% python3 -q
>>> import numpy as np
>>> from numpy import linalg as LA
>>> np.set_printoptions(precision=2, suppress=True, linewidth=100)
>>> tidy = lambda a: np.round(a, 2) + 0
>>> mat = np.loadtxt("m.csv", delimiter=",")
>>> mat
array([[-10.48,  -4.47,  -1.61,  -1.81],
       [ -6.44,  -7.8 ,  28.48,   5.53],
       [-11.06,  -8.58,  13.16,  12.54],
       [  3.01,   2.39,  -7.24,   1.38],
       [  1.38,  -7.7 ,  -8.6 ,   4.87],
       [ 28.91,   6.71,   2.52,  19.08],
       [ -4.49,  10.21, -10.38, -15.66],
       [ 10.94,  -9.44,   4.99,   9.98],
       [ 10.6 ,   6.48,   4.59,  15.57],
       [ 10.58,  22.94,  -6.41,  12.58],
       [-18.48, -42.11,   8.91,   6.16],
       [ -8.79, -14.94, -10.36, -35.15],
       [ -2.35,  12.56, -11.94,   6.78],
       [ -6.1 ,   3.48, -11.8 ,   2.73],
       [ -3.07,   6.17,  -7.11,  24.12],
       [ -6.19, -21.34,  19.05, -22.9 ],
       [  2.56,  -7.18,   9.82, -12.74],
       [-28.33,  -7.45, -19.58, -26.15],
       [ -5.18,  -3.49, -11.95, -23.76]])
>>> cen = mat - mat.mean(axis=0)
>>> U, sigma, VT = LA.svd(cen, full_matrices=False)
>>> tidy(np.abs(VT[-1]))
array([0.55, 0.62, 0.55, 0.07])
>>> tidy(cen.mean(axis=0))
array([0., 0., 0., 0.])
>>> tidy(VT[0] * np.sign(VT[0, np.abs(VT[0]).argmax()]))
array([0.48, 0.47, 0.04, 0.74])
>>> tidy(sigma)
array([85.47, 66.2 , 41.85, 29.13])
>>> np.abs(U[:, 0]).argmax()
np.int64(5)
>>> LA.matrix_rank(cen)
np.int64(4)
>>> tidy(sigma ** 2 / (sigma ** 2).sum())
array([0.51, 0.31, 0.12, 0.06])
>>> out = np.array([[0]])
>>> cent = np.array([[1, 2], [1, 2]])
>>> arr = np.block([[out, np.zeros((1, 2))], [np.zeros((2, 1)), cent]])
>>> arr
array([[0., 0., 0.],
       [0., 1., 2.],
       [0., 1., 2.]])
>>> # row 2 repeats row 1
>>> tidy(LA.det(arr))
np.float64(0.0)
>>> arr @ arr
array([[0., 0., 0.],
       [0., 3., 6.],
       [0., 3., 6.]])
>>> (arr != 0).astype(int)
array([[0, 0, 0],
       [0, 1, 1],
       [0, 1, 1]])
>>> (LA.matrix_power((arr != 0) + (arr.T != 0) + np.eye(3), 3) > 0).astype(int)
array([[1, 0, 0],
       [0, 1, 1],
       [0, 1, 1]])
>>> np.flatnonzero(LA.matrix_power((arr != 0) + (arr.T != 0) + np.eye(3), 3)[0])
array([0])
>>> blk = np.stack([arr, 3 * arr, arr[::-1]])
>>> (blk @ arr.T).shape
(3, 3, 3)
>>> LA.matrix_rank(blk)
array([1, 1, 1])
>>> tidy(LA.norm(blk, axis=(1, 2)))
array([3.16, 9.49, 3.16])
>>> blk.sum(axis=0)
array([[ 0.,  1.,  2.],
       [ 0.,  5., 10.],
       [ 0.,  4.,  8.]])
>>> X = np.load("dump.npy")
>>> X
array([[13,  5,  6, 11, 15,  6],
       [ 7,  3,  2,  5,  9,  6],
       [ 4,  2,  0,  2,  6,  6],
       [ 7,  3,  2,  5,  9,  6],
       [15,  6,  6, 12, 18,  9],
       [-4, -1, -4, -5, -3,  3]])
>>> # row 3 repeats row 1
>>> out = X / LA.norm(X, axis=1, keepdims=True)
>>> G = out @ out.T
>>> tidy(G)
array([[ 1.  ,  0.97,  0.87,  0.97,  1.  , -0.76],
       [ 0.97,  1.  ,  0.96,  1.  ,  0.99, -0.59],
       [ 0.87,  0.96,  1.  ,  0.96,  0.91, -0.33],
       [ 0.97,  1.  ,  0.96,  1.  ,  0.99, -0.59],
       [ 1.  ,  0.99,  0.91,  0.99,  1.  , -0.7 ],
       [-0.76, -0.59, -0.33, -0.59, -0.7 ,  1.  ]])
>>> tidy(np.degrees(np.arccos(np.clip(G[2, 5], -1, 1))))
np.float64(109.14)
>>> LA.matrix_power(X, 2)
array([[ 506,  209,  176,  385,  627,  363],
       [ 266,  111,   88,  199,  333,  201],
       [ 146,   62,   44,  106,  186,  120],
       [ 266,  111,   88,  199,  333,  201],
       [ 579,  240,  198,  438,  720,  423],
       [-167,  -67,  -66, -133, -201, -102]])
>>> (X - X.T) / 2
array([[ 0. , -1. ,  1. ,  2. ,  0. ,  5. ],
       [ 1. ,  0. ,  0. ,  1. ,  1.5,  3.5],
       [-1. ,  0. ,  0. ,  0. ,  0. ,  5. ],
       [-2. , -1. ,  0. ,  0. , -1.5,  5.5],
       [ 0. , -1.5,  0. ,  1.5,  0. ,  6. ],
       [-5. , -3.5, -5. , -5.5, -6. ,  0. ]])
>>> (X + X.T) / 2
array([[13. ,  6. ,  5. ,  9. , 15. ,  1. ],
       [ 6. ,  3. ,  2. ,  4. ,  7.5,  2.5],
       [ 5. ,  2. ,  0. ,  2. ,  6. ,  1. ],
       [ 9. ,  4. ,  2. ,  5. , 10.5,  0.5],
       [15. ,  7.5,  6. , 10.5, 18. ,  3. ],
       [ 1. ,  2.5,  1. ,  0.5,  3. ,  3. ]])
>>> tidy(np.abs(LA.eigvals(X)).max())
np.float64(38.26)
